$ python -q
>>> import numpy as np
>>> np.set_printoptions(suppress=True, linewidth=140)
>>> X = np.load("data.npy")
>>> X
array([[2, 0, 0, 0],
       [0, 0, 0, 3],
       [0, 3, 3, 2],
       [0, 0, 1, 3]])
>>> np.einsum("ij,ji->", X, X)
np.int64(26)
>>> print(np.round(np.poly(X), 3))
[  1.  -8.  19. -23.  18.]
>>> print(round(np.linalg.det(X[::-1]), 3))
18.0
>>> np.round(np.linalg.eigvals(X), 3)
array([4.954+0.j   , 0.523+1.242j, 0.523-1.242j, 2.   +0.j   ])
>>> round(float(np.linalg.eigvals(X).sum().real), 3)
8.0
>>> np.kron(np.eye(2, dtype=int), X)
array([[2, 0, 0, 0, 0, 0, 0, 0],
       [0, 0, 0, 3, 0, 0, 0, 0],
       [0, 3, 3, 2, 0, 0, 0, 0],
       [0, 0, 1, 3, 0, 0, 0, 0],
       [0, 0, 0, 0, 2, 0, 0, 0],
       [0, 0, 0, 0, 0, 0, 0, 3],
       [0, 0, 0, 0, 0, 3, 3, 2],
       [0, 0, 0, 0, 0, 0, 1, 3]])
>>> np.einsum("ii->", X)
np.int64(8)
>>> u, v = X[0], X[1]
>>> u @ u
np.int64(4)
>>> pr = (u @ v) / (u @ u) * u
>>> pr
array([0., 0., 0., 0.])
>>> round(float(np.linalg.norm(u + v) ** 2 + np.linalg.norm(u - v) ** 2), 3)
26.0
>>> print(np.flatnonzero(np.linalg.matrix_power((X != 0) + (X.T != 0) + np.eye(4), 4)[3]))
[1 2 3]
>>> feats = np.array([[0, 2, 1], [1, 2, 1], [1, 1, 1], [1, 1, 1]])
>>> q, V = np.linalg.qr(feats[:, :2])[0], np.linalg.qr(feats[:, 2:])[0]
>>> sigma = np.linalg.svd(q.T @ V, compute_uv=False)
>>> round(float(np.linalg.norm(q @ q.T - V @ V.T, 2)), 3)
1.0
>>> B = np.array([[3, -2], [1, 2]])
>>> W2 = np.kron(B, feats)
>>> np.linalg.matrix_rank(W2)
np.int64(6)
>>> B = feats / np.sqrt((feats ** 2).mean(axis=1, keepdims=True))
>>> np.round(np.linalg.norm(B, axis=1), 3)
array([1.732, 1.732, 1.732, 1.732])
>>> np.linalg.matrix_rank(B) == np.linalg.matrix_rank(feats)
np.True_
>>> B[0].round(3)
array([0.   , 1.549, 0.775])
>>> np.linalg.matrix_rank(feats - feats.mean(axis=1, keepdims=True))
np.int64(2)
>>> proj = feats @ np.linalg.solve(feats.T @ feats, feats.T)
>>> np.allclose(proj @ proj, proj)
True
>>> np.round(proj @ feats[:, 1], 3)
array([2., 2., 1., 1.])
>>> w1 = np.array([[-3, -3], [-1, 3], [1, 3]])
>>> c = np.array([5, 3])
>>> act = np.maximum(feats @ w1 + c, 0)
>>> np.linalg.matrix_rank(act)
np.int64(2)
>>> (act > 0).mean(axis=0)
array([1., 1.])
>>> W2 = np.array([[-2, -1, -1], [3, -3, -3]])
>>> act @ W2
array([[ 28, -40, -40],
       [ 25, -28, -28],
       [ 14, -20, -20],
       [ 14, -20, -20]])
>>> w1 @ W2
array([[ -3,  12,  12],
       [ 11,  -8,  -8],
       [  7, -10, -10]])
>>> data = np.load("layer2.npy")
>>> data
array([[-6,  0, -2],
       [ 0,  4, -2],
       [-2, -2, -4]])
>>> # equal to its transpose
>>> rng = np.random.default_rng(81160)
>>> z = rng.permutation(3)
>>> print(z)
[2 0 1]
>>> B = data[z][:, z]
>>> np.diag(B)
array([-4, -6,  4])
>>> B
array([[-4, -2, -2],
       [-2, -6,  0],
       [-2,  0,  4]])
>>> print(np.trace(B))
-6
>>> q, r_ = np.linalg.qr(B)
>>> q.round(3)
array([[-0.816,  0.276, -0.507],
       [-0.408, -0.897,  0.169],
       [-0.408,  0.345,  0.845]])
>>> np.round(q.T @ q, 3) + 0
array([[1., 0., 0.],
       [0., 1., 0.],
       [0., 0., 1.]])
>>> round(abs(r_[0, 0]), 3), np.round(np.linalg.norm(B[:, 0]), 3)
(np.float64(4.899), np.float64(4.899))
>>> q.shape, r_.shape
((3, 3), (3, 3))
>>> r_.round(3)
array([[4.899, 4.082, 0.   ],
       [0.   , 4.83 , 0.828],
       [0.   , 0.   , 4.395]])
>>> B = np.array([[4, -3, 3], [1, -1, 2], [-1, 1, 1]])
>>> print(B.T @ data.T)
[[-22   6  -6]
 [ 16  -6   4]
 [-20   6 -14]]
>>> print(np.vstack([data, B.T]).shape)
(6, 3)
>>> np.einsum("ij->j", data)
array([-8,  2, -8])
>>> np.einsum("ij,ij->i", data, data)
array([40, 20, 24])
>>> q, V = np.linalg.qr(data[:, :2])[0], np.linalg.qr(data[:, 2:])[0]
>>> sigma = np.linalg.svd(q.T @ V, compute_uv=False)
>>> (sigma > 0.9).sum()
np.int64(0)
>>> B = np.c_[feats[:, :1] @ np.array([[5]]), np.array([0, -3, 1, 0])]
>>> B
array([[ 0,  0],
       [ 5, -3],
       [ 5,  1],
       [ 5,  0]])
>>> np.linalg.matrix_rank(B)
np.int64(2)
>>> print(np.round(np.linalg.norm(np.linalg.qr(feats)[0].T @ B, axis=0) ** 2 / ((B ** 2).sum(axis=0) + 1e-12), 3))
[1.   0.95]
>>> np.round(np.linalg.lstsq(feats, B[:, 0])[0], 3) + 0
array([5., 0., 0.])
>>> print(np.round(np.linalg.norm(B - feats @ np.linalg.lstsq(feats, B)[0], axis=0), 3) + 0)
[0.    0.707]
>>> m1 = np.load("case2.npy")
>>> m1
array([[ 4,  9,  9],
       [ 9,  0, 14],
       [ 9, 14,  4]])
>>> # equal to its transpose
>>> np.einsum("ij,ji->", m1, m1)
np.int64(748)
>>> np.round(np.linalg.det(m1.T), 3)
np.float64(1160.0)
>>> round(float(np.linalg.det(2 * m1)), 3), np.round(np.linalg.det(m1), 3)
(9280.0, np.float64(1160.0))
>>> print(np.round(np.linalg.eigvals(m1), 3))
[ 24.15   -3.931 -12.219]
>>> print(np.round(np.linalg.eigvals(m1).sum().real, 3))
8.0
>>> print(round(float(np.linalg.det(m1[::-1])), 3))
-1160.0
>>> np.einsum("ii->", m1)
np.int64(8)
>>> print(np.linalg.matrix_power(m1, 3))
[[3952 4374 4662]
 [4374 3376 5884]
 [4662 5884 4872]]
>>> m1 @ m1
array([[178, 162, 198],
       [162, 277, 137],
       [198, 137, 293]])
>>> np.round(np.abs(np.linalg.eigvals(m1)).max(), 3)
np.float64(24.15)
>>> x = np.array([2, -2, 0])
>>> rhs = data @ x
>>> c, lr = np.zeros(3), 1 / np.linalg.norm(data, 2) ** 2
>>> for i in range(12):
...     c -= lr * data.T @ (data @ c - rhs)
...     if i % 2 == 0: print(i, round(np.linalg.norm(data @ c - rhs), 3))
... 
0 6.573
2 3.361
4 1.95
6 1.224
8 0.796
10 0.525
>>> c.round(3)
array([ 1.924, -1.963,  0.106])
>>> w, V = np.linalg.eigh(m1)
>>> np.unique(w.round(6) + 0, return_counts=True)[1]
array([1, 1, 1])
>>> q, V = np.linalg.qr(m1[:, :1])[0], np.linalg.qr(m1[:, 1:])[0]
>>> sigma = np.linalg.svd(q.T @ V, compute_uv=False)
>>> sigma.round(3)
array([0.937])
>>> print((sigma > 0.9).sum())
1
>>> print(np.round(np.degrees(np.arccos(sigma.clip(0, 1))), 3))
[20.37]
>>> W0 = np.load("dump.npy")
>>> W0
array([[-0.9  , -1.1  , -0.3  ],
       [ 0.5  ,  1.9  ,  0.6  ],
       [-0.2  , -0.1  ,  0.2  ],
       [-0.5  , -0.2  , -0.5  ],
       [-0.5  , -0.4  ,  0.2  ],
       [ 0.8  ,  1.2  , -1.6  ],
       [ 1.7  , -1.5  , -2.1  ],
       [-0.2  ,  0.6  ,  0.3  ],
       [ 0.9  ,  1.7  ,  0.   ],
       [ 0.277,  1.39 ,  0.253]])
>>> B = W0 / np.sqrt((W0 ** 2).mean(axis=1, keepdims=True))
>>> np.linalg.matrix_rank(W0 - W0.mean(axis=1, keepdims=True))
np.int64(2)
>>> np.linalg.matrix_rank(B) == np.linalg.matrix_rank(W0)
np.True_
>>> B[1].round(3)
array([0.422, 1.602, 0.506])
>>> w1 = np.array([[-3, -2, -2], [2, -3, -1], [-3, -2, -1]])
>>> c = np.array([0, 1, 1])
>>> act = np.maximum(W0 @ w1 + c, 0)
>>> (act > 0).mean(axis=0)
array([0.8, 0.5, 0.6])
>>> np.linalg.matrix_rank(act)
np.int64(3)
>>> W2 = np.array([[3, 1], [3, 0], [3, 1]])
>>> (act @ W2).round(6).argmax(axis=1)
array([0, 0, 0, 0, 0, 0, 0, 0, 0, 0])
>>> w1 @ W2
array([[-21,  -5],
       [ -6,   1],
       [-18,  -4]])
>>> mat = np.loadtxt("w.csv", delimiter=",")
>>> print(mat.round(3))
[[ 0.822  0.005  0.003  0.191 -0.07   0.138  0.057  0.064  0.28 ]
 [ 0.005  0.99  -0.055 -0.059 -0.007  0.016  0.051 -0.002  0.006]
 [ 0.003 -0.055  0.682 -0.313 -0.049  0.116  0.307  0.001  0.077]
 [ 0.191 -0.059 -0.313  0.494  0.026 -0.033  0.239 -0.067 -0.221]
 [-0.07  -0.007 -0.049  0.026  0.965  0.073  0.071  0.026  0.123]
 [ 0.138  0.016  0.116 -0.033  0.073  0.849 -0.158 -0.051 -0.248]
 [ 0.057  0.051  0.307  0.239  0.071 -0.158  0.684 -0.023 -0.169]
 [ 0.064 -0.002  0.001 -0.067  0.026 -0.051 -0.023  0.977 -0.102]
 [ 0.28   0.006  0.077 -0.221  0.123 -0.248 -0.169 -0.102  0.537]]
>>> # symmetric
>>> round(float(np.linalg.norm(mat, 2) / np.linalg.norm(mat)), 3)
0.378
>>> [round(float(x), 3) for x in np.linalg.svd(mat, compute_uv=False)[:3]]
[1.0, 1.0, 1.0]
>>> print(np.linalg.matrix_rank(mat, rtol=0.1))
7
